% ipython --no-banner

In [1]: import numpy as np

In [2]: np.set_printoptions(suppress=True, linewidth=100)

In [3]: def rnd(a):
   ...:     return np.round(a, 2) + 0
   ...: 

In [4]: F = np.array([[0.67, 0.0, 0.33, 0.0],
   ...:     [0.5, 0.5, 0.0, 0.0],
   ...:     [0.0, 0.0, 1.0, 0.0],
   ...:     [0.0, 0.0, 0.0, 1.0]])

In [5]: # 2 blocks once reordered

In [6]: ev, V = np.linalg.eig(F)

In [7]: print(ev)
[0.5  0.67 1.   1.  ]

In [8]: print(rnd(np.prod(ev)))
0.34

In [9]: print(F @ V[:, 0] - ev[0] * V[:, 0])
[0. 0. 0. 0.]

In [10]: print(rnd(np.sort(np.linalg.eigvals(F @ F))))
[0.25 0.45 1.   1.  ]

In [11]: rng = np.random.default_rng(75254)

In [12]: idx = rng.permutation(4)

In [13]: M2 = F[:, idx] * rng.choice([-1, 1], 4)

In [14]: print(M2)
[[-0.33 -0.67  0.   -0.  ]
 [-0.   -0.5   0.5  -0.  ]
 [-1.   -0.    0.   -0.  ]
 [-0.   -0.    0.   -1.  ]]

In [15]: Uu, _, vt = np.linalg.svd(F.T @ M2)

In [16]: print(rnd(Uu @ vt))
[[ 0. -1.  0.  0.]
 [ 0.  0.  1.  0.]
 [-1.  0.  0.  0.]
 [ 0.  0.  0. -1.]]

In [17]: x = np.array([2, -1, -1, 0])

In [18]: rhs = F @ x

In [19]: print(rhs)
[ 1.01  0.5  -1.    0.  ]

In [20]: print(rnd(np.linalg.solve(F, rhs)))
[ 2. -1. -1.  0.]

In [21]: print(rnd(np.linalg.solve(F, 2 * rhs)))
[ 4. -2. -2.  0.]

In [22]: print(rnd(np.linalg.solve(F, rhs + F[:, 0])))
[ 3. -1. -1.  0.]

In [23]: print(rnd(np.linalg.solve(F.T, F[1])))
[0. 1. 0. 0.]

In [24]: print(rnd(F @ F))
[[0.45 0.   0.55 0.  ]
 [0.58 0.25 0.16 0.  ]
 [0.   0.   1.   0.  ]
 [0.   0.   0.   1.  ]]

In [25]: print(np.einsum("ii->", F))
3.17

In [26]: print(rnd(np.poly(F)))
[ 1.   -3.17  3.68 -1.84  0.34]

In [27]: print(rnd(np.einsum("ij,ji->", F, F)))
2.7

In [28]: print(rnd(np.linalg.det(F.T)))
0.34

In [29]: mat = np.loadtxt("out8.csv", delimiter=",")

In [30]: print(mat)
[[ -2.   0.  -2.]
 [  0.  -1.   0.]
 [ -1.   1.  -1.]
 [ -3.  -1.  -3.]
 [ -1.   1.  -3.]
 [  0.   3.  -1.]
 [ -1.   4.   1.]
 [ -1.   4.   3.]
 [ -3.   5.   4.]
 [ -3.   5.   4.]
 [ -4.   6.   3.]
 [ -5.   4.   4.]
 [ -7.   6.   3.]
 [ -7.   8.   4.]
 [ -8.   9.   6.]
 [ -8.  10.   5.]
 [ -9.  10.   3.]
 [-10.  12.   1.]
 [-11.  10.   1.]
 [-10.  12.   1.]]

In [31]: # rows 8 and 9 are equal

In [32]: def softmax(z):
    ...:     e = np.exp(z - z.max(axis=-1, keepdims=True))
    ...:     return e / e.sum(axis=-1, keepdims=True)
    ...: 

In [33]: print(rnd(softmax(mat[9] + 4)))
[0.   0.73 0.27]

In [34]: print(rnd(softmax(mat).sum(axis=1)))
[1. 1. 1. 1. 1. 1. 1. 1. 1. 1. 1. 1. 1. 1. 1. 1. 1. 1. 1. 1.]

In [35]: print(rnd(softmax(10 * mat[9])))
[0. 1. 0.]

In [36]: att = mat @ mat.T / np.sqrt(3)

In [37]: print(softmax(att).round(6).argmax(axis=1))
[18  1 17 18 17 17 17 15 15 15 17 17 17 17 17 17 17 17 17 17]

In [38]: M2 = np.c_[mat[:, :1] @ np.array([[1]]), np.array([-3, 1, 2, -1, 3, 0, -2, 0, 3, 1, -2, -1, -1, 2, 0, 1, 2, -2, -3, -1])]

In [39]: print(M2)
[[ -2.  -3.]
 [  0.   1.]
 [ -1.   2.]
 [ -3.  -1.]
 [ -1.   3.]
 [  0.   0.]
 [ -1.  -2.]
 [ -1.   0.]
 [ -3.   3.]
 [ -3.   1.]
 [ -4.  -2.]
 [ -5.  -1.]
 [ -7.  -1.]
 [ -7.   2.]
 [ -8.   0.]
 [ -8.   1.]
 [ -9.   2.]
 [-10.  -2.]
 [-11.  -3.]
 [-10.  -1.]]

In [40]: print(rnd(np.linalg.norm(np.linalg.qr(mat)[0].T @ M2, axis=0) ** 2 / ((M2 ** 2).sum(axis=0) + 1e-12)))
[1.   0.12]

In [41]: print(np.linalg.matrix_rank(np.c_[mat, M2]))
4

In [42]: print(rnd(np.linalg.norm(M2 - mat @ np.linalg.lstsq(mat, M2)[0], axis=0)))
[0.   7.68]

In [43]: Q, V = np.linalg.qr(mat[:, :1])[0], np.linalg.qr(mat[:, 1:])[0]

In [44]: sv = np.linalg.svd(Q.T @ V, compute_uv=False)

In [45]: print((sv > 0.9).sum())
1

In [46]: print(rnd(np.linalg.norm(Q @ Q.T - V @ V.T, 2)))
1.0

In [47]: feats = np.load("dump.npy")

In [48]: print(feats)
[[ 0.  1.  2.  0.]
 [ 3.  0.  2.  0.]
 [ 1.  1.  0.  0.]
 [ 0.  0.  0. -1.]]

In [49]: M2 = feats + rng.integers(-2, 3, (4, 1)) @ rng.integers(-2, 3, (1, 4))

In [50]: print(M2)
[[-4. -3. -2.  4.]
 [ 1. -2.  0.  2.]
 [ 5.  5.  4. -4.]
 [-2. -2. -2.  1.]]

In [51]: print(M2 - feats)
[[-4. -4. -4.  4.]
 [-2. -2. -2.  2.]
 [ 4.  4.  4. -4.]
 [-2. -2. -2.  2.]]

In [52]: print(np.abs(M2 - feats).sum(axis=1))
[16.  8. 16.  8.]

In [53]: print(rnd(np.linalg.svd(M2 - feats, compute_uv=False)))
[12.65  0.    0.    0.  ]

In [54]: print(np.linalg.matrix_rank(M2 - feats, tol=1e-8))
1

In [55]: r0 = np.array([4, 4, 3, 2])

In [56]: M2 = feats + np.outer(r0, np.eye(4)[1])

In [57]: print(np.linalg.matrix_rank(np.linalg.inv(M2) - np.linalg.inv(feats), tol=1e-8))
1

In [58]: print(M2)
[[ 0.  5.  2.  0.]
 [ 3.  4.  2.  0.]
 [ 1.  4.  0.  0.]
 [ 0.  2.  0. -1.]]

In [59]: idx = mat[:, 1] > np.median(mat[:, 1])

In [60]: r0 = mat[idx].mean(axis=0) - mat[~idx].mean(axis=0)

In [61]: print((((mat - mat.mean(axis=0)) @ r0 > 0) == idx).mean())
1.0

In [62]: print(idx.astype(int))
[0 0 0 0 0 0 0 0 0 0 1 0 1 1 1 1 1 1 1 1]

In [63]: print(np.argsort(-np.abs(r0).round(6), kind="stable"))
[1 0 2]

In [64]: print(rnd(r0))
[-6.4   6.95  2.45]

In [65]: K = np.load("arr.npy")

In [66]: print(K)
[[ 2.  3.  0.  0.]
 [ 3.  1.  3.  0.]
 [ 0.  3. -3.  3.]
 [ 0.  0.  3.  3.]]

In [67]: # equal to its transpose

In [68]: x = np.array([2, 2, -3, 1])

In [69]: a = np.maximum(K @ x, 0)

In [70]: print(a)
[10.  0. 18.  0.]

In [71]: print(K.T @ a)
[ 20.  84. -54.  54.]

In [72]: print(np.flatnonzero(a > 1e-9))
[0 2]

In [73]: print(np.maximum(K @ (3 * x), 0))
[30.  0. 54.  0.]

In [74]: ev, V = np.linalg.eig(K)

In [75]: print(rnd(np.sort(np.linalg.eigvals(K.T))))
[-5.67 -0.61  3.82  5.47]

In [76]: print(rnd(np.prod(ev)))
72.0

In [77]: print(rnd(np.sort(np.linalg.eigvals(K @ K))))
[ 0.37 14.56 29.87 32.19]

In [78]: print(rnd(K @ V[:, 0] - ev[0] * V[:, 0]))
[0. 0. 0. 0.]

In [79]: M2 = np.linalg.inv(K)

In [80]: print(rnd(np.linalg.inv(M2)))
[[ 2.  3.  0.  0.]
 [ 3.  1.  3.  0.]
 [ 0.  3. -3.  3.]
 [ 0.  0.  3.  3.]]

In [81]: print(rnd(np.linalg.det(K) * np.linalg.det(M2)))
1.0

In [82]: print(rnd(np.linalg.cond(K)))
9.33

In [83]: print(np.allclose(M2, K.T))
False

In [84]: print(rnd(np.linalg.slogdet(K)[0]))
1.0

In [85]: print(rnd(M2))
[[-0.62  0.75  0.37 -0.37]
 [ 0.75 -0.5  -0.25  0.25]
 [ 0.37 -0.25 -0.29  0.29]
 [-0.37  0.25  0.29  0.04]]

In [86]: ev, V = np.linalg.eigh(M2)

In [87]: x = np.array([3, 2, 0, -2])

In [88]: print(rnd(np.abs(M2).sum(axis=1).max()), rnd(np.abs(ev).max()))
2.12 1.64

In [89]: print(rnd(x @ M2 @ x / (x @ x)), rnd(ev[0]), rnd(ev[-1]))
0.24 -1.64 0.26

In [90]: r0 = np.array([0, 0, 1, 2]) + 0.5

In [91]: A = np.eye(4) - 2 * np.outer(r0, r0) / (r0 @ r0)

In [92]: print(rnd(A))
[[ 0.94 -0.06 -0.17 -0.28]
 [-0.06  0.94 -0.17 -0.28]
 [-0.17 -0.17  0.5  -0.83]
 [-0.28 -0.28 -0.83 -0.39]]

In [93]: print(np.einsum("ij,ji->", A, A))
4.0

In [94]: print(rnd(np.linalg.det(A[::-1])))
-1.0

In [95]: print(rnd(np.linalg.eigvals(A).sum().real))
2.0

In [96]: print(np.poly(A))
[ 1. -2.  0.  2. -1.]

In [97]: print(rnd(np.linalg.det(2 * A)), rnd(np.linalg.det(A)))
-16.0 -1.0

In [98]: cov = np.cov(mat, rowvar=False)

In [99]: print(rnd(mat.std(axis=0)))
[3.62 4.08 2.59]

In [100]: print(rnd(np.corrcoef(mat.T)))
[[ 1.   -0.89 -0.44]
 [-0.89  1.    0.59]
 [-0.44  0.59  1.  ]]

In [101]: print(np.argwhere(np.triu(np.abs(np.corrcoef(mat.T)) > 0.8, 1)))
[[0 1]]

In [102]: M2 = np.linalg.inv(A)

In [103]: print(rnd(np.linalg.det(A) * np.linalg.det(M2)))
1.0

In [104]: W1 = np.array([[3, 3], [2, 3], [1, 2], [1, 3]])

In [105]: c = np.array([-3, 1])

In [106]: H = np.maximum(A @ W1 + c, 0)

In [107]: print((H > 0).mean(axis=0))
[0.  0.5]

In [108]: print(rnd(H))
[[0.  2.5]
 [0.  2.5]
 [0.  0. ]
 [0.  0. ]]

In [109]: basis = np.array([[2, -4], [3, 4]])

In [110]: print(rnd(H @ basis))
[[ 7.5 10. ]
 [ 7.5 10. ]
 [ 0.   0. ]
 [ 0.   0. ]]

In [111]: print((H @ basis).round(6).argmax(axis=1))
[1 1 0 0]

In [112]: arr = np.array([[-2.0, 1.0, 0.0], [0.0, -2.0, 1.0], [0.0, 0.0, -2.0]])

In [113]: # triangular, det is the product of the diagonal

In [114]: idx = rng.permutation(3)

In [115]: print(idx)
[1 0 2]

In [116]: M2 = arr[idx][:, idx]

In [117]: print(M2)
[[-2.  0.  1.]
 [ 1. -2.  0.]
 [ 0.  0. -2.]]

In [118]: print(np.trace(M2))
-6.0

In [119]: print(rnd(np.sort(np.abs(np.linalg.eigvals(M2)))))
[2. 2. 2.]
